>>> import numpy as np
>>> import numpy.linalg as la
>>> np.set_printoptions(precision=1, suppress=True, linewidth=120)
>>> J = np.loadtxt("dump.csv", delimiter=",")
>>> J
array([[1., 1., 6.],
       [8., 6., 7.],
       [5., 1., 3.],
       [1., 1., 6.],
       [8., 8., 7.]])
>>> vec = np.array([1, 0, -2])
>>> J * vec
array([[  1.,   0., -12.],
       [  8.,   0., -14.],
       [  5.,   0.,  -6.],
       [  1.,   0., -12.],
       [  8.,   0., -14.]])
>>> (J @ vec).argmax()
np.int64(2)
>>> J @ vec
array([-11.,  -6.,  -1., -11.,  -6.])
>>> la.norm(J @ vec) <= la.norm(J, 2) * la.norm(vec) + 1e-9
np.True_
>>> (J * vec).sum(axis=1)
array([-11.,  -6.,  -1., -11.,  -6.])
>>> J @ (2 * vec)
array([-22., -12.,  -2., -22., -12.])
>>> A = np.arange(9).reshape(3, 3) + 5
>>> A
array([[ 5,  6,  7],
       [ 8,  9, 10],
       [11, 12, 13]])
>>> rng = np.random.default_rng(3684)
>>> z = rng.permutation(3)
>>> z
array([1, 0, 2])
>>> M2 = A[z][:, z]
>>> np.trace(M2)
np.int64(27)
>>> round(la.det(M2), 1), np.round(la.det(A[z]), 1)
(np.float64(0.0), np.float64(-0.0))
>>> np.allclose(M2, A)
False
>>> np.abs(np.diag(la.qr(A)[1])) > 1e-9
array([ True,  True, False])
>>> la.lstsq(A[:-1].T, A[-1])[2]
np.int32(2)
>>> X = np.loadtxt("a.csv", delimiter=",")
>>> X
array([[0., 2., 2.],
       [0., 0., 0.],
       [1., 0., 0.],
       [0., 0., 0.]])
>>> # column 2 repeats column 1
>>> X @ la.pinv(X) @ X
array([[0., 2., 2.],
       [0., 0., 0.],
       [1., 0., 0.],
       [0., 0., 0.]])
>>> la.lstsq(X[:-1].T, X[-1])[2]
np.int32(2)
>>> np.unique(X.round(6), axis=0).shape
(3, 3)
>>> np.abs(np.diag(la.qr(X)[1])) > 1e-9
array([ True,  True, False])
>>> f = np.array([2, -2, 0])
>>> np.convolve(X[2], f)
array([ 2., -2.,  0.,  0.,  0.])
>>> np.polyval(f, X[2])
array([0., 0., 0.])
>>> np.cross(X[2, :3], X[0, :3])
array([ 0., -2.,  2.])
>>> np.array([np.convolve(row, f, "same") for row in X])
array([[ 4.,  0., -4.],
       [ 0.,  0.,  0.],
       [-2.,  0.,  0.],
       [ 0.,  0.,  0.]])
>>> rk = la.matrix_rank(A)
>>> rk
np.int64(2)
>>> ns = la.svd(A)[2][rk:].T
>>> [int(la.matrix_rank(A[:, :j + 1])) for j in range(3)]
[1, 2, 2]
>>> ns @ ns.T
array([[ 0.2, -0.3,  0.2],
       [-0.3,  0.7, -0.3],
       [ 0.2, -0.3,  0.2]])
>>> vec = np.array([-3, 2, 2])
>>> h1 = np.maximum(X @ vec, 0)
>>> X * (h1 > 1e-9)[:, None]
array([[0., 2., 2.],
       [0., 0., 0.],
       [0., 0., 0.],
       [0., 0., 0.]])
>>> np.tanh(X @ vec)
array([ 1.,  0., -1.,  0.])
>>> np.maximum(X @ vec, 0) - np.maximum(-X @ vec, 0)
array([ 8.,  0., -3.,  0.])
>>> X.T @ h1
array([ 0., 16., 16.])
>>> m1 = np.array([[-2.0, 2.0, 0.0], [2.0, 0.0, 2.0], [0.0, 2.0, 3.0]])
>>> M2 = A / la.norm(A, axis=1, keepdims=True)
>>> G = M2 @ M2.T
>>> np.round(np.degrees(np.arccos(np.clip(G[2, 0], -1, 1))), 1)
np.float64(3.9)
>>> G
array([[1., 1., 1.],
       [1., 1., 1.],
       [1., 1., 1.]])
>>> (np.abs(G) > 0.9).astype(int)
array([[1, 1, 1],
       [1, 1, 1],
       [1, 1, 1]])
>>> np.argwhere(np.triu(np.abs(G) > 0.95, 1))
array([[0, 1],
       [0, 2],
       [1, 2]])
>>> (G - 2 * np.eye(3)).round(6).argmax(axis=1)
array([1, 2, 1])
>>> la.norm(m1, axis=1)
array([2.8, 2.8, 3.6])
>>> la.norm(m1, axis=1).argmax()
np.int64(2)
>>> np.round(la.norm(m1, 1), 1), np.round(la.norm(m1, np.inf), 1)
(np.float64(5.0), np.float64(5.0))
>>> round(la.norm(m1, 2), 1)
np.float64(4.1)
>>> round(float(la.norm(m1) ** 2 / la.norm(m1, 2) ** 2), 1)
1.7
>>> round(np.log10(la.cond(m1)))
1
>>> la.cond(m1) > 100
np.False_
>>> ev, evecs = la.eigh(m1)
>>> vec = np.array([-3, 1, -2])
>>> evecs * np.maximum(ev, 0) @ evecs.T
array([[0.2, 0.4, 0.5],
       [0.4, 1.1, 1.7],
       [0.5, 1.7, 3.1]])
>>> np.abs(m1).sum(axis=1).max(), round(np.abs(ev).max(), 1)
(np.float64(5.0), np.float64(4.1))
>>> (np.sign(evecs[:, -1].round(6)) == np.sign(evecs[0, -1].round(6))).astype(int)
array([1, 1, 1])
>>> round(vec @ m1 @ vec / (vec @ vec), 1), round(ev[0], 1), round(ev[-1], 1)
(np.float64(-1.9), np.float64(-3.4), np.float64(4.1))
>>> vec @ m1 @ vec
np.float64(-26.0)
>>> la.eigvalsh(m1[1:, 1:])
array([-1.,  4.])
>>> f = np.array([-1, 1, 0, -1, 0, 0])
>>> r1 = np.array([2, 1, 0, 1])
>>> F = f[:, None] + r1[None, :]
>>> F
array([[ 1,  0, -1,  0],
       [ 3,  2,  1,  2],
       [ 2,  1,  0,  1],
       [ 1,  0, -1,  0],
       [ 2,  1,  0,  1],
       [ 2,  1,  0,  1]])
>>> # looks like rank 2
>>> F.reshape(-1, 2)
array([[ 1,  0],
       [-1,  0],
       [ 3,  2],
       [ 1,  2],
       [ 2,  1],
       [ 0,  1],
       [ 1,  0],
       [-1,  0],
       [ 2,  1],
       [ 0,  1],
       [ 2,  1],
       [ 0,  1]])
>>> t3 = F.reshape(6, 2, -1)
>>> np.swapaxes(t3, 1, 2)[3]
array([[ 1, -1],
       [ 0,  0]])
>>> np.einsum("ihd,jhd->hij", t3, t3).shape
(2, 6, 6)
>>> rk = la.matrix_rank(F)
>>> rk
np.int64(2)
>>> ns = la.svd(F)[2][rk:].T
>>> np.allclose(F @ ns, 0)
True
>>> ns.shape
(4, 2)
>>> U, sig, VT = la.svd(F)
>>> evecs = VT[:(sig > 1e-8).sum()]
>>> vec = F[3] + -1 * F[1] + rng.integers(2) * np.eye(4)[1]
>>> vec
array([-2., -2., -2., -2.])
>>> round(float(la.norm(vec - evecs.T @ evecs @ vec)), 1)
0.0
>>> np.allclose(evecs.T @ evecs @ vec, vec)
True
>>> U, sig, VT = la.svd(F, full_matrices=False)
>>> np.round(VT @ VT.T, 1) + 0
array([[1., 0., 0., 0.],
       [0., 1., 0., 0.],
       [0., 0., 1., 0.],
       [0., 0., 0., 1.]])
>>> sig.round(1) + 0
array([6. , 1.9, 0. , 0. ])
>>> U.shape, sig.shape, VT.shape
((6, 4), (4,), (4, 4))
>>> np.abs(U[:, 0]).round(6).argmax()
np.int64(1)
>>> M2 = np.array([[-2, 2], [-1, 0], [2, -3], [0, -3]])
>>> F @ M2
array([[-4,  5],
       [-6, -3],
       [-5,  1],
       [-4,  5],
       [-5,  1],
       [-5,  1]])
>>> np.einsum("ik,kj->ji", F, M2)
array([[-4, -6, -5, -4, -5, -5],
       [ 5, -3,  1,  5,  1,  1]])
>>> M = np.array([[5, 5, 2, 1, -3, -4],
...     [-4, -5, 8, 4, 8, 2],
...     [9, 5, -9, 8, 0, 5],
...     [6, 3, 5, -8, 3, 9],
...     [-9, -9, -4, 2, -6, 5],
...     [-7, -10, 26, 13, 21, 2]])
>>> W = np.array([[1, 0, 1, 1, 0, -3],
...     [-1, 3, 0, -2, 2, 2],
...     [-2, -2, 0, 1, 2, -2],
...     [-1, -1, 3, -3, 3, 2],
...     [1, 1, -1, -3, 2, -1],
...     [-3, -3, 0, -3, 2, -3]])
>>> beta = np.array([4, 0, 5, 5, 4, 2])
>>> act = np.maximum(M @ W + beta, 0)
>>> (act > 0).mean(axis=0)
array([0.3, 0.3, 0.8, 0.3, 0.8, 0.5])
>>> act
array([[  8,  19,  16,  20,   7,  10],
       [  0,   0,   5,   0,  42,   0],
       [  3,  10,  38,   0,  30,   4],
       [  0,   0,   0,   0,  20,   0],
       [  0,   0,   8,   7,   0,  14],
       [  0,   0,  16,   0, 121,   0]])
>>> Z = np.array([[3, 1, 2], [1, 0, 1], [2, 0, 3], [3, 0, 0], [2, 1, 1], [1, 3, 1]])
>>> act @ Z
array([[159,  45, 100],
       [ 94,  42,  57],
       [159,  45, 164],
       [ 40,  20,  20],
       [ 51,  42,  38],
       [274, 121, 169]])
>>> W @ Z
array([[  5,  -8,   2],
       [  0,   7,   5],
       [ -3,  -6,  -6],
       [  1,   8,  11],
       [ -4,   0,   1],
       [-20, -10, -10]])
>>> (act @ Z).round(6).argmax(axis=1)
array([0, 0, 2, 0, 0, 0])
>>> M2 = np.array([[-1, -2, -1, 1, 1, -3],
...     [-1, -1, 1, 2, -2, 1],
...     [2, 3, -2, 1, 3, -2],
...     [2, 2, 0, -3, -2, 2],
...     [-3, 3, 3, -1, 2, 0],
...     [1, 3, 2, -2, 3, 3]])
>>> mat = np.tril(M2)
>>> mat
array([[-1,  0,  0,  0,  0,  0],
       [-1, -1,  0,  0,  0,  0],
       [ 2,  3, -2,  0,  0,  0],
       [ 2,  2,  0, -3,  0,  0],
       [-3,  3,  3, -1,  2,  0],
       [ 1,  3,  2, -2,  3,  3]])
>>> th = np.radians(120)
>>> R = np.eye(6)
>>> R[2, 2] = R[1, 1] = np.cos(th)
>>> R[2, 1], R[1, 2] = -np.sin(th), np.sin(th)
>>> R
array([[ 1. ,  0. ,  0. ,  0. ,  0. ,  0. ],
       [ 0. , -0.5,  0.9,  0. ,  0. ,  0. ],
       [ 0. , -0.9, -0.5,  0. ,  0. ,  0. ],
       [ 0. ,  0. ,  0. ,  1. ,  0. ,  0. ],
       [ 0. ,  0. ,  0. ,  0. ,  1. ,  0. ],
       [ 0. ,  0. ,  0. ,  0. ,  0. ,  1. ]])
>>> M2 = mat @ R.T
>>> M2
array([[-1. ,  0. ,  0. ,  0. ,  0. ,  0. ],
       [-1. ,  0.5,  0.9,  0. ,  0. ,  0. ],
       [ 2. , -3.2, -1.6,  0. ,  0. ,  0. ],
       [ 2. , -1. , -1.7, -3. ,  0. ,  0. ],
       [-3. ,  1.1, -4.1, -1. ,  2. ,  0. ],
       [ 1. ,  0.2, -3.6, -2. ,  3. ,  3. ]])
>>> np.allclose(mat @ mat.T, M2 @ M2.T)
True
>>> np.abs(M2 - mat).max(axis=0)
array([0. , 6.2, 7.1, 0. , 0. , 0. ])
>>> M2 = np.array([[3, -4], [-7, 2]])
>>> data = np.kron(np.eye(2, dtype=int), M2)
>>> data
array([[ 3, -4,  0,  0],
       [-7,  2,  0,  0],
       [ 0,  0,  3, -4],
       [ 0,  0, -7,  2]])
>>> # splits into 2 blocks
>>> t3 = np.stack([data, 2 * data, data[::-1]])
>>> np.einsum("bij,cij->bc", t3, t3)
array([[156, 312,   0],
       [312, 624,   0],
       [  0,   0, 156]])
>>> la.det(t3)
array([ 484., 7744.,  484.])
>>> la.matrix_rank(t3)
array([4, 4, 4])
